$ python -q
>>> import numpy as np
>>> from numpy import linalg as LA
>>> np.set_printoptions(precision=3, suppress=True, linewidth=200)
>>> def rd(a):
...     return np.round(a, 3) + 0
... 
>>> feats = np.load("out16.npy")
>>> print(rd(feats))
[[ 0.359 -0.163 -0.102 -0.036  0.009 -0.098  0.114 -0.411 -0.012]
 [-0.163  0.878 -0.194  0.089 -0.171 -0.063  0.012 -0.039 -0.002]
 [-0.102 -0.194  0.333  0.146 -0.166  0.21   0.058  0.095  0.263]
 [-0.036  0.089  0.146  0.87   0.246  0.096  0.039 -0.099  0.044]
 [ 0.009 -0.171 -0.166  0.246  0.457 -0.15  -0.196  0.072 -0.254]
 [-0.098 -0.063  0.21   0.096 -0.15   0.245  0.278  0.133 -0.005]
 [ 0.114  0.012  0.058  0.039 -0.196  0.278  0.667 -0.078 -0.286]
 [-0.411 -0.039  0.095 -0.099  0.072  0.133 -0.078  0.593 -0.151]
 [-0.012 -0.002  0.263  0.044 -0.254 -0.005 -0.286 -0.151  0.598]]
>>> U, sig, vt = LA.svd(feats)
>>> evecs = vt[:(sig > 1e-8).sum()]
>>> rng = np.random.default_rng(1964)
>>> x0 = feats[6] + 4 * feats[7] + rng.integers(2) * np.eye(9)[2]
>>> print(rd(x0))
[-1.53  -0.143  0.438 -0.357  0.093  0.812  0.355  2.296 -0.89 ]
>>> print(LA.matrix_rank(np.vstack([feats, x0])))
5
>>> print(np.allclose(evecs.T @ evecs @ x0, x0))
True
>>> vals, evecs = LA.eigvalsh(feats)
Traceback (most recent call last):
  File "<python-input-13>", line 1, in <module>
    vals, evecs = LA.eigvalsh(feats)
    ^^^^^^^^^^^
ValueError: too many values to unpack (expected 2)
>>> vals, evecs = LA.eigh(feats)
>>> print(rd(LA.svd(feats, compute_uv=False)))
[1. 1. 1. 1. 1. 0. 0. 0. 0.]
>>> print(rd(evecs @ np.diag(vals) @ evecs.T))
[[ 0.359 -0.163 -0.102 -0.036  0.009 -0.098  0.114 -0.411 -0.012]
 [-0.163  0.878 -0.194  0.089 -0.171 -0.063  0.012 -0.039 -0.002]
 [-0.102 -0.194  0.333  0.146 -0.166  0.21   0.058  0.095  0.263]
 [-0.036  0.089  0.146  0.87   0.246  0.096  0.039 -0.099  0.044]
 [ 0.009 -0.171 -0.166  0.246  0.457 -0.15  -0.196  0.072 -0.254]
 [-0.098 -0.063  0.21   0.096 -0.15   0.245  0.278  0.133 -0.005]
 [ 0.114  0.012  0.058  0.039 -0.196  0.278  0.667 -0.078 -0.286]
 [-0.411 -0.039  0.095 -0.099  0.072  0.133 -0.078  0.593 -0.151]
 [-0.012 -0.002  0.263  0.044 -0.254 -0.005 -0.286 -0.151  0.598]]
>>> print(rd(np.trace(LA.pinv(feats) @ feats)))
5.0
>>> print(np.allclose(feats[:-1].T @ LA.lstsq(feats[:-1].T, feats[-1])[0], feats[-1]))
True
>>> print(np.abs(np.diag(LA.qr(feats)[1])) > 1e-9)
[ True  True  True  True  True False False False False]
>>> print(LA.lstsq(feats[:-1].T, feats[-1])[2])
5
>>> print(np.unique(feats.round(6), axis=0).shape)
(9, 9)
>>> E = np.loadtxt("m.csv", delimiter=",")
>>> print(E)
[[ 1.  1.  0.  2.  1. -1.  2. -1. -1.]
 [ 0.  1.  1.  0. -2. -2.  2. -1.  2.]
 [ 1. -1. -2. -2.  0.  2. -1.  2.  0.]]
>>> M2 = E / np.sqrt((E ** 2).mean(axis=1, keepdims=True))
>>> print(rd(E - E.mean(axis=1, keepdims=True)))
[[ 0.556  0.556 -0.444  1.556  0.556 -1.444  1.556 -1.444 -1.444]
 [-0.111  0.889  0.889 -0.111 -2.111 -2.111  1.889 -1.111  1.889]
 [ 1.111 -0.889 -1.889 -1.889  0.111  2.111 -0.889  2.111  0.111]]
>>> print(rd(M2[2]))
[ 0.688 -0.688 -1.376 -1.376  0.     1.376 -0.688  1.376  0.   ]
>>> print(LA.matrix_rank(M2) == LA.matrix_rank(E))
True
>>> print(rd(LA.norm(M2, axis=1)))
[3. 3. 3.]
>>> print(LA.matrix_rank(E - E.mean(axis=1, keepdims=True)))
3
>>> blk = np.stack([E, 3 * E, E[::-1]])
>>> print(LA.matrix_rank(blk.reshape(3, -1)))
2
>>> print(np.einsum("bij,cij->bc", blk, blk))
[[ 52. 156.  -1.]
 [156. 468.  -3.]
 [ -1.  -3.  52.]]
>>> print(blk.shape)
(3, 3, 9)
>>> print((blk @ E.T).shape)
(3, 3, 3)
>>> print(blk.sum(axis=0))
[[  5.   3.  -2.   6.   4.  -2.   7.  -2.  -4.]
 [  0.   5.   5.   0. -10. -10.  10.  -5.  10.]
 [  5.  -3.  -8.  -6.   1.   7.  -2.   7.  -1.]]
>>> x0 = np.array([2, 1, 0, 0, 0, 1, 2, 0, 1])
>>> print(E * x0)
[[ 2.  1.  0.  0.  0. -1.  4. -0. -1.]
 [ 0.  1.  0.  0. -0. -2.  4. -0.  2.]
 [ 2. -1. -0. -0.  0.  2. -2.  0.  0.]]
>>> print((E * x0).sum(axis=1))
[5. 5. 1.]
>>> print(E @ (2 * x0))
[10. 10.  2.]
>>> print(np.einsum("ij,j->i", E, x0))
[5. 5. 1.]
>>> print(E @ np.ones(9))
[ 4.  1. -1.]
>>> print((E @ x0).argmax())
0
>>> J = np.loadtxt("run5.csv", delimiter=",")
>>> print(rd(J))
[[ 0.217  0.13  -0.391]
 [ 0.13   0.078 -0.235]
 [-0.391 -0.235  0.704]]
>>> U, sig, vt = LA.svd(J)
>>> print(np.argmax(sig[:-1] / (sig[1:] + 1e-6)) + 1)
1
>>> print(rd(sig))
[1. 0. 0.]
>>> M2 = U[:, :1] @ np.diag(sig[:1]) @ vt[:1]
>>> print(LA.matrix_rank(J, rtol=0.05))
1
>>> print(rd(M2))
[[ 0.217  0.13  -0.391]
 [ 0.13   0.078 -0.235]
 [-0.391 -0.235  0.704]]
>>> def softmax(z):
...     e = np.exp(z - z.max(axis=-1, keepdims=True))
...     return e / e.sum(axis=-1, keepdims=True)
... 
>>> print(rd(softmax(M2[2] + 2)))
[0.194 0.227 0.58 ]
>>> print(rd(softmax(10 * M2[2])))
[0. 0. 1.]
>>> scores = M2 @ M2.T / np.sqrt(3)
>>> print(rd(softmax(scores)[2] @ M2))
[-0.095 -0.057  0.17 ]
>>> print(softmax(scores).round(6).argmax(axis=1))
[0 0 2]
>>> print(rd(softmax(scores)))
[[0.377 0.358 0.265]
 [0.36  0.349 0.291]
 [0.251 0.275 0.473]]
>>> print(rd(softmax(scores + np.triu(np.full(scores.shape, -np.inf), 1))))
[[1.    0.    0.   ]
 [0.508 0.492 0.   ]
 [0.251 0.275 0.473]]
>>> z = rng.integers(0, 3, 6)
>>> data = np.triu((z[:, None] == z) & (rng.random((6, 6)) < 0.8), 1).astype(int)
>>> data += data.T
>>> print(data)
[[0 0 0 1 0 0]
 [0 0 0 0 1 1]
 [0 0 0 0 0 0]
 [1 0 0 0 0 0]
 [0 1 0 0 0 1]
 [0 1 0 0 1 0]]
>>> # null space of dimension 1
>>> print(rd(LA.norm(E, 2)))
5.904
>>> print(rd(LA.norm(E, axis=1)))
[3.742 4.359 4.359]
>>> print(rd(LA.norm(E, axis=0)))
[1.414 1.732 2.236 2.828 2.236 3.    3.    2.449 2.236]
>>> print(rd(LA.norm(E[2] - E[0])))
7.28
>>> print(LA.norm(E, axis=1).argmax())
1
>>> print(E[2] @ E[0])
-10.0
>>> print(rd(LA.norm(E, "nuc")))
11.599
>>> print(rd(LA.norm(E) ** 2 / LA.norm(E, 2) ** 2))
1.492
>>> print(rd(LA.norm(E[2], 1)), rd(LA.norm(E[2], np.inf)))
11.0 2.0
